$ python3 -q
>>> import numpy as np
>>> from numpy import linalg as LA
>>> np.set_printoptions(suppress=True, linewidth=160)
>>> data = np.load("w.npy")
>>> print(data)
[[1 0 0 2 0 0 0 1 0 0 0 0 0]
 [0 1 0 0 0 0 0 0 0 0 1 1 0]
 [0 2 0 1 3 0 0 0 0 0 0 0 1]
 [1 0 0 0 0 0 0 0 0 0 1 0 0]
 [0 0 3 0 0 0 0 0 0 0 1 0 1]
 [0 0 0 0 0 0 0 2 0 0 0 0 0]
 [0 0 0 0 0 1 2 0 0 0 0 0 0]
 [2 0 0 0 1 0 0 2 0 0 0 3 0]
 [0 0 2 3 0 3 0 0 0 0 3 0 0]
 [0 0 0 0 1 3 0 0 0 0 0 0 1]]
>>> print(round(float(LA.norm(data, "nuc")), 4))
27.9155
>>> print(np.round(LA.norm(data, axis=0), 4))
[2.4495 2.2361 3.6056 3.7417 3.3166 4.3589 2.     3.     0.     0.     3.4641 3.1623 1.7321]
>>> print(round(float(LA.norm(data, 2)), 4))
6.3433
>>> print(np.round(LA.norm(data) ** 2 / LA.norm(data, 2) ** 2, 4))
2.6344
>>> M2 = data[0, 0] * data[1:] - np.outer(data[1:, 0], data[0])
>>> print(M2)
[[ 0  1  0  0  0  0  0  0  0  0  1  1  0]
 [ 0  2  0  1  3  0  0  0  0  0  0  0  1]
 [ 0  0  0 -2  0  0  0 -1  0  0  1  0  0]
 [ 0  0  3  0  0  0  0  0  0  0  1  0  1]
 [ 0  0  0  0  0  0  0  2  0  0  0  0  0]
 [ 0  0  0  0  0  1  2  0  0  0  0  0  0]
 [ 0  0  0 -4  1  0  0  0  0  0  0  3  0]
 [ 0  0  2  3  0  3  0  0  0  0  3  0  0]
 [ 0  0  0  0  1  3  0  0  0  0  0  0  1]]
>>> print(np.flatnonzero(~M2.round(6).any(axis=1)))
[]
>>> print(data[:, 0] / data[0, 0])
[1. 0. 0. 1. 0. 0. 0. 2. 0. 0.]
>>> print(LA.matrix_rank(M2), LA.matrix_rank(data))
9 10
>>> u, v = data[9], data[6]
>>> print(u @ v)
3
>>> pr = (u @ v) / (u @ u) * u
>>> print(np.round(v - pr, 4))
[ 0.      0.      0.      0.     -0.2727  0.1818  2.      0.      0.      0.      0.      0.     -0.2727]
>>> print(round(LA.norm(u + v) ** 2 + LA.norm(u - v) ** 2, 4))
32.0
>>> print(pr.round(4))
[0.     0.     0.     0.     0.2727 0.8182 0.     0.     0.     0.     0.     0.     0.2727]
>>> print(LA.matrix_rank(np.outer(u, v)))
1
>>> rng = np.random.default_rng(47130)
>>> M2 = data + rng.integers(-2, 3, (10, 9)) @ rng.integers(-2, 3, (9, 13))
>>> print(M2)
[[-10  -6  -4   6 -12 -14  11  -4   8   5   2  10   0]
 [ -3   2  -6   7  12   2   3   6   2   1  14   8   7]
 [ -6  -2  11  10  -2  -6  -4  -5   5   7  -9  -6   2]
 [  0   2  12  -2  -3   1   2 -10   6   3 -12  -3  -4]
 [ -8  -4  16   7   3  -7   3  -8   8   6  -9   1   5]
 [ -2   8  13   3   7   0  -2  -1   9   3  -7  -8  -1]
 [  0  -9  -3  -4  -6   7   6   3  -4  -5  -5   0   6]
 [  5   0   4   1  17   6  -4   3   3   6   3   2   6]
 [ 12   4  -4  -2  -2   5 -11   8  -7  -9   7  -5  -8]
 [ -4  -4   8  10   0  -2  -1   1  14   2  -4  -1   3]]
>>> print(M2 - data)
[[-11  -6  -4   4 -12 -14  11  -5   8   5   2  10   0]
 [ -3   1  -6   7  12   2   3   6   2   1  13   7   7]
 [ -6  -4  11   9  -5  -6  -4  -5   5   7  -9  -6   1]
 [ -1   2  12  -2  -3   1   2 -10   6   3 -13  -3  -4]
 [ -8  -4  13   7   3  -7   3  -8   8   6 -10   1   4]
 [ -2   8  13   3   7   0  -2  -3   9   3  -7  -8  -1]
 [  0  -9  -3  -4  -6   6   4   3  -4  -5  -5   0   6]
 [  3   0   4   1  16   6  -4   1   3   6   3  -1   6]
 [ 12   4  -6  -5  -2   2 -11   8  -7  -9   4  -5  -8]
 [ -4  -4   8  10  -1  -5  -1   1  14   2  -4  -1   2]]
>>> print(LA.matrix_rank(M2 - data, tol=1e-8))
9
>>> print(np.abs(M2 - data).sum(axis=1))
[92 70 78 62 82 66 55 54 83 57]
>>> arr = np.load("run11.npy")
>>> print(arr)
[[ 5  6  7  8  9 10 11]
 [12 13 14 15 16 17 18]
 [19 20 21 22 23 24 25]
 [26 27 28 29 30 31 32]
 [33 34 35 36 37 38 39]
 [40 41 42 43 44 45 46]
 [47 48 49 50 51 52 53]]
>>> M2 = arr + rng.integers(-2, 3, (7, 2)) @ rng.integers(-2, 3, (2, 7))
>>> print(M2)
[[ 9 10  5  8 13  6  7]
 [13 17 12 13 20 16 17]
 [22 20 21 24 23 21 22]
 [21 25 29 27 28 36 37]
 [35 30 37 40 33 36 37]
 [41 39 43 45 42 44 45]
 [42 46 50 48 49 57 58]]
>>> print(LA.matrix_rank(M2 - arr, tol=1e-8))
2
>>> U, sigma, vt = LA.svd(M2)
>>> V = vt[:(sigma > 1e-8).sum()]
>>> x0 = M2[2] + 3 * M2[4] + rng.integers(2) * np.eye(7)[5]
>>> print(x0)
[127. 110. 132. 144. 122. 130. 133.]
>>> print(LA.matrix_rank(np.vstack([M2, x0])))
5
>>> print(np.allclose(V.T @ V @ x0, x0))
False
>>> print(np.allclose(arr[:-1].T @ LA.lstsq(arr[:-1].T, arr[-1])[0], arr[-1]))
True
>>> print(round(np.trace(LA.pinv(arr) @ arr), 4))
2.0
>>> print(np.abs(np.diag(LA.qr(arr)[1])) > 1e-9)
[ True  True False False False False False]
>>> print(np.unique(arr.round(6), axis=0).shape)
(7, 7)
>>> rank = LA.matrix_rank(arr)
>>> print(rank)
2
>>> N = LA.svd(arr)[2][rank:].T
>>> print(LA.matrix_rank(arr.T @ arr), LA.matrix_rank(arr @ arr.T))
2 2
>>> print([int(LA.matrix_rank(np.delete(arr, i, axis=0))) for i in range(7)])
[2, 2, 2, 2, 2, 2, 2]
>>> C2 = arr.T @ arr
>>> print((arr @ arr.T).shape)
(7, 7)
>>> feats = np.load("a.npy")
>>> print(feats.round(4))
[[-0.0582  0.5259 -0.0239 -0.0597  0.1539  0.1946 -0.0039 -0.8028 -0.0992]
 [-0.2911 -0.1146 -0.3108  0.41   -0.6298 -0.2563 -0.2116 -0.2218 -0.2849]
 [-0.262   0.3574 -0.4474  0.2837  0.5591 -0.1928 -0.1042  0.3342 -0.2249]
 [-0.6987  0.0059  0.1553 -0.4297 -0.0274  0.1417 -0.4995  0.0943  0.1543]
 [ 0.2329  0.3138  0.6684  0.2706 -0.0306 -0.1418 -0.4477  0.1464 -0.2903]
 [-0.2038 -0.1684  0.2649  0.0635  0.2554 -0.7644  0.1277 -0.2858  0.3292]
 [ 0.4658 -0.287  -0.3427 -0.1696  0.2008 -0.1251 -0.6713 -0.1988  0.0913]
 [ 0.1456  0.531  -0.1698  0.1097 -0.3217 -0.0839 -0.0993  0.1645  0.7132]
 [-0.1456 -0.3023  0.1236  0.6672  0.2374  0.4605 -0.1326 -0.1267  0.3536]]
>>> M2 = LA.inv(feats)
>>> print(np.allclose(M2, feats.T))
True
>>> print(np.round(LA.inv(M2), 4))
[[-0.0582  0.5259 -0.0239 -0.0597  0.1539  0.1946 -0.0039 -0.8028 -0.0992]
 [-0.2911 -0.1146 -0.3108  0.41   -0.6298 -0.2563 -0.2116 -0.2218 -0.2849]
 [-0.262   0.3574 -0.4474  0.2837  0.5591 -0.1928 -0.1042  0.3342 -0.2249]
 [-0.6987  0.0059  0.1553 -0.4297 -0.0274  0.1417 -0.4995  0.0943  0.1543]
 [ 0.2329  0.3138  0.6684  0.2706 -0.0306 -0.1418 -0.4477  0.1464 -0.2903]
 [-0.2038 -0.1684  0.2649  0.0635  0.2554 -0.7644  0.1277 -0.2858  0.3292]
 [ 0.4658 -0.287  -0.3427 -0.1696  0.2008 -0.1251 -0.6713 -0.1988  0.0913]
 [ 0.1456  0.531  -0.1698  0.1097 -0.3217 -0.0839 -0.0993  0.1645  0.7132]
 [-0.1456 -0.3023  0.1236  0.6672  0.2374  0.4605 -0.1326 -0.1267  0.3536]]
>>> print((np.abs(M2) > 1e-9).astype(int))
[[1 1 1 1 1 1 1 1 1]
 [1 1 1 1 1 1 1 1 1]
 [1 1 1 1 1 1 1 1 1]
 [1 1 1 1 1 1 1 1 1]
 [1 1 1 1 1 1 1 1 1]
 [1 1 1 1 1 1 1 1 1]
 [1 1 1 1 1 1 1 1 1]
 [1 1 1 1 1 1 1 1 1]
 [1 1 1 1 1 1 1 1 1]]
>>> print(round(float(LA.det(feats) * LA.det(M2)), 4))
1.0
>>> print(np.round(feats @ M2, 4) + 0)
[[1. 0. 0. 0. 0. 0. 0. 0. 0.]
 [0. 1. 0. 0. 0. 0. 0. 0. 0.]
 [0. 0. 1. 0. 0. 0. 0. 0. 0.]
 [0. 0. 0. 1. 0. 0. 0. 0. 0.]
 [0. 0. 0. 0. 1. 0. 0. 0. 0.]
 [0. 0. 0. 0. 0. 1. 0. 0. 0.]
 [0. 0. 0. 0. 0. 0. 1. 0. 0.]
 [0. 0. 0. 0. 0. 0. 0. 1. 0.]
 [0. 0. 0. 0. 0. 0. 0. 0. 1.]]
>>> print(M2.round(4))
[[-0.0582 -0.2911 -0.262  -0.6987  0.2329 -0.2038  0.4658  0.1456 -0.1456]
 [ 0.5259 -0.1146  0.3574  0.0059  0.3138 -0.1684 -0.287   0.531  -0.3023]
 [-0.0239 -0.3108 -0.4474  0.1553  0.6684  0.2649 -0.3427 -0.1698  0.1236]
 [-0.0597  0.41    0.2837 -0.4297  0.2706  0.0635 -0.1696  0.1097  0.6672]
 [ 0.1539 -0.6298  0.5591 -0.0274 -0.0306  0.2554  0.2008 -0.3217  0.2374]
 [ 0.1946 -0.2563 -0.1928  0.1417 -0.1418 -0.7644 -0.1251 -0.0839  0.4605]
 [-0.0039 -0.2116 -0.1042 -0.4995 -0.4477  0.1277 -0.6713 -0.0993 -0.1326]
 [-0.8028 -0.2218  0.3342  0.0943  0.1464 -0.2858 -0.1988  0.1645 -0.1267]
 [-0.0992 -0.2849 -0.2249  0.1543 -0.2903  0.3292  0.0913  0.7132  0.3536]]
>>> Q, V = LA.qr(feats[:, :3])[0], LA.qr(feats[:, 3:])[0]
>>> sigma = LA.svd(Q.T @ V, compute_uv=False)
>>> print(sigma.round(4) + 0)
[0. 0. 0.]
>>> M2 = feats / LA.norm(feats, axis=1, keepdims=True)
>>> C2 = M2 @ M2.T
>>> print(C2.round(4) + 0)
[[1. 0. 0. 0. 0. 0. 0. 0. 0.]
 [0. 1. 0. 0. 0. 0. 0. 0. 0.]
 [0. 0. 1. 0. 0. 0. 0. 0. 0.]
 [0. 0. 0. 1. 0. 0. 0. 0. 0.]
 [0. 0. 0. 0. 1. 0. 0. 0. 0.]
 [0. 0. 0. 0. 0. 1. 0. 0. 0.]
 [0. 0. 0. 0. 0. 0. 1. 0. 0.]
 [0. 0. 0. 0. 0. 0. 0. 1. 0.]
 [0. 0. 0. 0. 0. 0. 0. 0. 1.]]
>>> print(np.degrees(np.arccos(np.clip(C2[4, 8], -1, 1))))
90.0
>>> print(np.round(LA.norm(M2, axis=1), 4))
[1. 1. 1. 1. 1. 1. 1. 1. 1.]
>>> idx = rng.permutation(9)
>>> print(idx)
[0 3 1 6 5 4 2 7 8]
>>> M2 = feats[idx][:, idx]
>>> print(M2.round(4))
[[-0.0582 -0.0597  0.5259 -0.0039  0.1946  0.1539 -0.0239 -0.8028 -0.0992]
 [-0.6987 -0.4297  0.0059 -0.4995  0.1417 -0.0274  0.1553  0.0943  0.1543]
 [-0.2911  0.41   -0.1146 -0.2116 -0.2563 -0.6298 -0.3108 -0.2218 -0.2849]
 [ 0.4658 -0.1696 -0.287  -0.6713 -0.1251  0.2008 -0.3427 -0.1988  0.0913]
 [-0.2038  0.0635 -0.1684  0.1277 -0.7644  0.2554  0.2649 -0.2858  0.3292]
 [ 0.2329  0.2706  0.3138 -0.4477 -0.1418 -0.0306  0.6684  0.1464 -0.2903]
 [-0.262   0.2837  0.3574 -0.1042 -0.1928  0.5591 -0.4474  0.3342 -0.2249]
 [ 0.1456  0.1097  0.531  -0.0993 -0.0839 -0.3217 -0.1698  0.1645  0.7132]
 [-0.1456  0.6672 -0.3023 -0.1326  0.4605  0.2374  0.1236 -0.1267  0.3536]]
>>> print(round(float(np.trace(M2)), 4))
-1.9982
>>> print(np.round(np.sort(np.abs(LA.eigvals(M2))), 4))
[1. 1. 1. 1. 1. 1. 1. 1. 1.]
>>> print(np.allclose(M2, feats))
False
>>> F = np.load("x.npy")
>>> print(F)
[[ 0.0041 -0.2543  0.0251  0.0048 -0.2624 -0.1323 -0.1414  0.0345 -0.1545 -0.1162 -0.1076  0.0115 -0.0061]
 [-0.0045  3.6917  0.0003  0.0235  3.682   1.8535  1.8024  0.0189  1.8424  1.8347  1.8194  0.0024 -0.0128]
 [-0.0273 -1.0142  0.0202 -0.0212 -1.023  -0.5052 -0.5343  0.01   -0.5161 -0.5241 -0.478   0.0189 -0.0191]
 [-0.0071 -0.4698  0.0227 -0.0248 -0.4812 -0.2402 -0.2633 -0.0016 -0.2517 -0.2418 -0.2409 -0.0215 -0.0389]
 [ 0.0085 -0.5548 -0.0149  0.0182 -0.5234 -0.2379 -0.2602  0.0282 -0.2514 -0.2935 -0.289  -0.0102  0.0417]
 [-0.0166 -1.0747  0.0032  0.004  -1.0941 -0.5612 -0.5276  0.0076 -0.5559 -0.5105 -0.5429 -0.0003 -0.0375]
 [-0.0093  2.9984  0.0073  0.0095  3.0394  1.5073  1.519   0.0459  1.5126  1.4889  1.5108  0.0066  0.0022]
 [ 0.0417  0.6955 -0.0084  0.0108  0.6863  0.3411  0.3722  0.0175  0.374   0.4005  0.3345 -0.0017  0.0191]
 [ 0.0369 -1.362  -0.0301  0.0025 -1.4312 -0.6949 -0.708   0.0186 -0.7253 -0.7179 -0.7259 -0.014  -0.0061]
 [ 0.0075 -0.4285 -0.0111  0.0319 -0.4178 -0.2472 -0.1872  0.0059 -0.1921 -0.2232 -0.2326  0.0376 -0.0003]
 [-0.0091 -1.9975  0.0031 -0.0095 -2.0383 -1.0192 -1.0188  0.0088 -1.0122 -1.0293 -1.0549 -0.0052  0.0195]
 [ 0.0108 -1.3679  0.0067 -0.0156 -1.4236 -0.6837 -0.6777  0.0296 -0.6813 -0.7299 -0.6652 -0.0129  0.0163]
 [ 0.0177  2.2318 -0.0053 -0.033   2.2209  1.1372  1.1126  0.0039  1.1258  1.1232  1.1144 -0.0015  0.0192]
 [ 0.0174 -4.2967  0.0166 -0.0039 -4.3148 -2.1654 -2.1702  0.012  -2.1462 -2.1477 -2.1741 -0.0094  0.0127]
 [ 0.0007 -0.3837 -0.0173  0.0063 -0.4071 -0.2237 -0.211   0.0008 -0.2103 -0.2    -0.2269 -0.0152 -0.0386]
 [-0.0193  1.7906 -0.0272  0.0139  1.7804  0.8564  0.9089  0.0103  0.8778  0.8688  0.8791 -0.0112 -0.003 ]
 [-0.0188 -0.4103 -0.0176 -0.0108 -0.4358 -0.2028 -0.2002 -0.0015 -0.217  -0.2317 -0.1995 -0.0065  0.009 ]
 [-0.0039  1.7774  0.0198  0.0673  1.7243  0.9023  0.8726  0.0311  0.8495  0.8507  0.9045 -0.0076 -0.0072]
 [ 0.0001 -0.5782 -0.017   0.0061 -0.5443 -0.2843 -0.2794 -0.0128 -0.2965 -0.2691 -0.2794  0.0211 -0.0239]
 [-0.0029 -1.0682  0.0349 -0.0025 -1.0446 -0.5689 -0.543  -0.0085 -0.5037 -0.5612 -0.5293  0.0074 -0.0011]]
>>> x0 = np.array([-8, -4, 9, 2, 0, -3, -8, -9, 6, -9, -8, -9, 0])
>>> print(F @ np.eye(13)[6])
[-0.1414  1.8024 -0.5343 -0.2633 -0.2602 -0.5276  1.519   0.3722 -0.708  -0.1872 -1.0188 -0.6777  1.1126 -2.1702 -0.211   0.9089 -0.2002  0.8726 -0.2794
 -0.543 ]
>>> print(np.sign((F @ x0).round(6)))
[ 1. -1.  1.  1.  1.  1. -1. -1.  1.  1.  1.  1. -1.  1.  1. -1.  1. -1.  1.  1.]
